$ python -q
>>> import numpy as np
>>> from numpy import linalg as LA
>>> np.set_printoptions(precision=2, suppress=True, linewidth=120, legacy="1.25")
>>> def rd(a):
...     return np.round(a, 2) + 0
... 
>>> arr = np.tanh(np.array([[-0.4],
...     [1.0],
...     [1.9],
...     [-0.5],
...     [-1.1],
...     [-1.5],
...     [0.9],
...     [1.1],
...     [-0.2],
...     [0.0],
...     [-0.4]]) @ np.array([[1.4, 0.6, 1.2]]))
>>> print(rd(arr))
[[-0.51 -0.24 -0.45]
 [ 0.89  0.54  0.83]
 [ 0.99  0.81  0.98]
 [-0.6  -0.29 -0.54]
 [-0.91 -0.58 -0.87]
 [-0.97 -0.72 -0.95]
 [ 0.85  0.49  0.79]
 [ 0.91  0.58  0.87]
 [-0.27 -0.12 -0.24]
 [ 0.    0.    0.  ]
 [-0.51 -0.24 -0.45]]
>>> left, sigma, Vh = LA.svd(arr)
>>> print(rd(sigma))
[3.74 0.23 0.02]
>>> print(np.argmax(sigma[:-1] / (sigma[1:] + 1e-6)) + 1)
1
>>> B = left[:, :1] @ np.diag(sigma[:1]) @ Vh[:1]
>>> print(rd(LA.norm(arr - B, 2)), rd(sigma[1]))
0.23 0.23
>>> print(LA.matrix_rank(B))
1
>>> print(rd(np.abs(arr - B).max()))
0.13
>>> print(rd(LA.norm(arr - B) / LA.norm(arr)))
0.06
>>> lab = arr[:, 1] > np.median(arr[:, 1])
>>> r0 = arr[lab].mean(axis=0) - arr[~lab].mean(axis=0)
>>> print(rd(r0))
[1.36 0.85 1.27]
>>> print(np.argsort(-np.abs(r0).round(6), kind="stable"))
[0 2 1]
>>> cen = (arr - arr.mean(axis=0)) / arr.std(axis=0)
>>> print(np.argwhere(np.abs(cen) > 2))
[]
>>> c = LA.lstsq(np.delete(cen, 1, axis=1), cen[:, 1])[0]
>>> print(np.abs(c).argmax())
1
>>> x0 = np.array([-1, -1, 1])
>>> print(np.sign((arr @ x0).round(6)))
[ 1. -1. -1.  1.  1.  1. -1. -1.  1.  0.  1.]
>>> print(LA.norm(arr @ x0) <= LA.norm(arr, 2) * LA.norm(x0) + 1e-9)
True
>>> print((arr @ x0).argmax())
5
>>> X = np.loadtxt("w.csv", delimiter=",")
>>> print(X)
[[-4.99  7.99  0.02  6.03 -7.02 -9.  ]
 [-5.    7.99  0.04  6.   -6.99 -9.  ]
 [-5.    8.01  0.02  5.99 -6.98 -9.  ]
 [-4.97  8.04  0.01  6.03 -7.04 -8.98]
 [-5.01  7.98 -0.05  6.   -7.02 -8.98]
 [-5.    8.   -0.03  5.97 -7.05 -9.01]
 [-5.01  8.    0.    5.98 -6.99 -8.99]
 [-5.    7.99  0.01  6.01 -7.03 -9.04]
 [-4.99  8.    0.01  6.01 -6.98 -9.02]
 [-2.02 -1.01 -9.    1.    7.98  7.02]
 [-2.   -0.98 -9.01  1.02  8.    6.98]
 [-1.99 -1.01 -8.98  0.99  8.03  6.98]
 [-2.   -0.99 -8.98  0.99  7.97  7.02]
 [-2.   -1.   -9.02  1.01  8.01  7.02]
 [-1.98 -1.04 -9.    1.02  8.    7.04]
 [-2.01 -1.04 -8.99  1.01  7.99  6.97]
 [-1.99 -1.   -9.    1.01  7.99  6.97]
 [-1.98 -1.   -8.99  1.07  7.99  7.01]
 [-5.96 -1.02  0.02  8.98  8.97  3.97]
 [-6.02 -1.01  0.05  9.03  8.97  4.  ]
 [-6.01 -0.97 -0.01  8.98  9.    4.01]
 [-6.05 -1.01 -0.02  9.04  8.99  4.05]
 [-5.99 -0.96  0.02  9.01  8.99  4.01]
 [-5.99 -0.97  0.    8.98  9.01  3.99]
 [-5.99 -0.99 -0.01  9.    9.    4.  ]
 [-5.99 -1.01 -0.01  8.98  8.99  4.01]
 [-5.99 -1.    0.03  9.01  9.    4.04]]
>>> x0 = np.array([0, -2, -2, -1, 2, -2])
>>> print(LA.norm(X @ x0) <= LA.norm(X, 2) * LA.norm(x0) + 1e-9)
True
>>> print(X @ np.eye(6)[3])
[6.03 6.   5.99 6.03 6.   5.97 5.98 6.01 6.01 1.   1.02 0.99 0.99 1.01 1.02 1.01 1.01 1.07 8.98 9.03 8.98 9.04 9.01
 8.98 9.   8.98 9.01]
>>> B = np.c_[X[:, :5] @ np.array([[4, 7, -1, 5, 8],
...     [-1, -8, -2, 4, -8],
...     [4, 5, -8, 1, 4],
...     [-6, 7, 9, -3, 7],
...     [-3, -7, -6, 5, -1]]), np.array([-3, -4, -4, -3, -2, -4, 4, 0, -4, 1, -2, -5, 1, -1, -3, 2, 5, 2, 2, 5, -5, -2, 5, 0, -4, -3, 4])]
>>> print(rd(B))
[[ -42.99   -7.4    85.24  -46.16  -54.53   -3.  ]
 [ -42.86   -7.79   84.64  -45.95  -54.77   -4.  ]
 [ -42.93   -8.19   84.61  -45.81  -55.09   -4.  ]
 [ -42.94   -7.57   85.32  -45.97  -54.79   -3.  ]
 [ -43.16   -8.02   85.57  -46.28  -55.1    -2.  ]
 [ -42.79   -8.01   85.27  -46.19  -55.28   -4.  ]
 [ -42.95   -8.28   84.77  -45.94  -55.23    4.  ]
 [ -42.92   -7.59   85.21  -46.21  -54.78    0.  ]
 [ -43.04   -7.95   84.88  -45.87  -54.83   -4.  ]
 [ -73.01  -99.92   37.16   13.76  -45.06    1.  ]
 [ -73.18 -100.07   37.22   14.01  -45.06   -2.  ]
 [ -72.9  -100.03   36.58   14.21  -44.86   -5.  ]
 [ -72.78  -99.84   36.91   13.94  -45.04    1.  ]
 [ -73.17 -100.1    37.19   14.    -45.02   -1.  ]
 [ -73.    -99.4    37.24   13.88  -44.38   -3.  ]
 [ -72.99  -99.56   37.16   13.72  -44.64    2.  ]
 [ -72.99  -99.79   37.14   13.97  -44.84    5.  ]
 [ -73.27  -99.25   37.59   13.85  -44.3     2.  ]
 [-103.53  -33.39   34.84  -15.95   14.45    2.  ]
 [-103.96  -33.39   35.09  -16.33   14.36    5.  ]
 [-103.99  -34.5    34.85  -15.88   13.5    -5.  ]
 [-104.48  -34.02   35.65  -16.48   13.89   -2.  ]
 [-103.95  -34.01   34.9   -15.85   13.92    5.  ]
 [-103.9   -34.38   34.69  -15.72   13.69    0.  ]
 [-104.01  -34.06   35.05  -15.92   13.96   -4.  ]
 [-103.84  -33.97   34.97  -15.99   13.99   -3.  ]
 [-103.9   -33.71   34.84  -15.95   14.27    4.  ]]
>>> print(rd(LA.norm(LA.qr(X)[0].T @ B, axis=0) ** 2 / ((B ** 2).sum(axis=0) + 1e-12)))
[1.   1.   1.   1.   1.   0.17]
>>> print(rd(LA.lstsq(X, B[:, 0])[0]))
[ 4. -1.  4. -6. -3.  0.]
>>> print(rd(LA.norm(B - X @ LA.lstsq(X, B)[0], axis=0)))
[ 0.    0.    0.    0.    0.   15.77]
